In [1]: import numpy as np

In [2]: import numpy.linalg as la

In [3]: np.set_printoptions(precision=2, suppress=True, linewidth=200, floatmode="fixed")

In [4]: X = np.loadtxt("case0.csv", delimiter=",")

In [5]: X
Out[5]: 
array([[-1.00,  0.00,  1.00,  3.00, -1.00,  3.00,  0.00, -3.00, -2.00,  3.00,  1.00, -1.00, -2.00,  1.00,  3.00, -3.00],
       [ 3.00,  2.00,  0.00,  1.00,  1.00,  0.00,  2.00, -1.00, -3.00,  2.00, -2.00, -1.00, -3.00, -3.00, -2.00, -2.00],
       [ 1.00, -3.00,  1.00,  3.00,  0.00,  0.00, -2.00, -3.00, -3.00, -2.00,  3.00,  0.00,  3.00,  1.00, -2.00, -3.00],
       [ 0.00, -2.00, -1.00, -2.00, -3.00, -1.00, -2.00, -3.00, -2.00,  0.00, -1.00,  0.00, -1.00,  0.00,  3.00, -3.00],
       [ 0.00, -3.00,  2.00,  1.00, -1.00, -2.00,  0.00,  1.00, -3.00, -2.00,  3.00, -1.00,  0.00,  2.00, -1.00, -2.00],
       [-1.00, -2.00,  3.00, -1.00,  1.00, -2.00,  0.00,  3.00,  0.00, -3.00,  0.00,  1.00,  0.00,  0.00,  1.00, -3.00],
       [ 3.00, -3.00,  1.00, -2.00,  1.00,  2.00,  1.00, -3.00, -3.00,  0.00,  3.00,  2.00, -2.00,  0.00,  0.00,  3.00],
       [ 1.00,  2.00,  1.00,  3.00,  3.00,  0.00, -2.00,  1.00,  3.00,  1.00, -3.00, -1.00, -1.00,  1.00,  1.00, -3.00],
       [ 3.00, -1.00,  0.00, -2.00,  2.00, -2.00, -2.00, -3.00, -1.00,  3.00,  0.00, -2.00, -2.00, -1.00, -1.00, -3.00],
       [ 0.00,  3.00,  2.00, -3.00, -1.00,  0.00,  2.00, -2.00,  0.00, -3.00,  3.00,  0.00, -1.00, -2.00,  2.00,  0.00],
       [ 3.00,  0.00, -3.00,  1.00,  1.00,  1.00,  0.00,  2.00,  0.00, -3.00, -2.00, -1.00, -3.00,  1.00,  2.00,  3.00],
       [ 1.00,  3.00, -3.00, -3.00,  2.00, -3.00, -1.00,  2.00,  2.00, -2.00, -2.00,  0.00,  3.00,  2.00, -2.00,  1.00],
       [ 0.00, -3.00, -2.00, -2.00, -2.00,  2.00, -3.00, -3.00,  0.00, -3.00, -3.00, -1.00,  2.00, -1.00,  2.00,  2.00],
       [ 3.00, -1.00, -2.00, -3.00, -3.00, -3.00, -2.00,  2.00,  1.00,  2.00, -2.00,  2.00, -3.00,  3.00, -2.00, -3.00],
       [ 0.00, -2.00,  3.00,  1.00,  2.00,  3.00,  3.00,  3.00,  0.00,  3.00,  1.00,  1.00,  1.00,  3.00, -1.00, -1.00],
       [ 3.00,  1.00,  1.00,  3.00, -2.00,  2.00, -2.00,  2.00,  0.00, -1.00, -3.00,  1.00,  1.00,  0.00, -2.00,  2.00]])

In [6]: vec = np.array([8, 0, 3, 0, -9, -5, -6, -2, 8, -4, -3, -8, 6, 3, 5, 0])

In [7]: X @ np.ones(16)
Out[7]: array([  2.00,  -6.00,  -6.00, -18.00,  -6.00,  -3.00,   3.00,   7.00, -12.00,   0.00,   2.00,   0.00, -15.00, -11.00,  20.00,   6.00])

In [8]: (X @ vec).argmax()
Out[8]: np.int64(12)

In [9]: np.einsum("ij,j->i", X, vec)
Out[9]: array([-22.00, -50.00,  15.00,  43.00,   7.00,   5.00, -53.00,  33.00,  10.00,   8.00,  18.00,  42.00,  74.00,  39.00, -61.00,  44.00])

In [10]: X @ np.eye(16)[8]
Out[10]: array([-2.00, -3.00, -3.00, -2.00, -3.00,  0.00, -3.00,  3.00, -1.00,  0.00,  0.00,  2.00,  0.00,  1.00,  0.00,  0.00])

In [11]: print(X @ (2 * vec))
[ -44.00 -100.00   30.00   86.00   14.00   10.00 -106.00   66.00   20.00   16.00   36.00   84.00  148.00   78.00 -122.00   88.00]

In [12]: X @ vec
Out[12]: array([-22.00, -50.00,  15.00,  43.00,   7.00,   5.00, -53.00,  33.00,  10.00,   8.00,  18.00,  42.00,  74.00,  39.00, -61.00,  44.00])
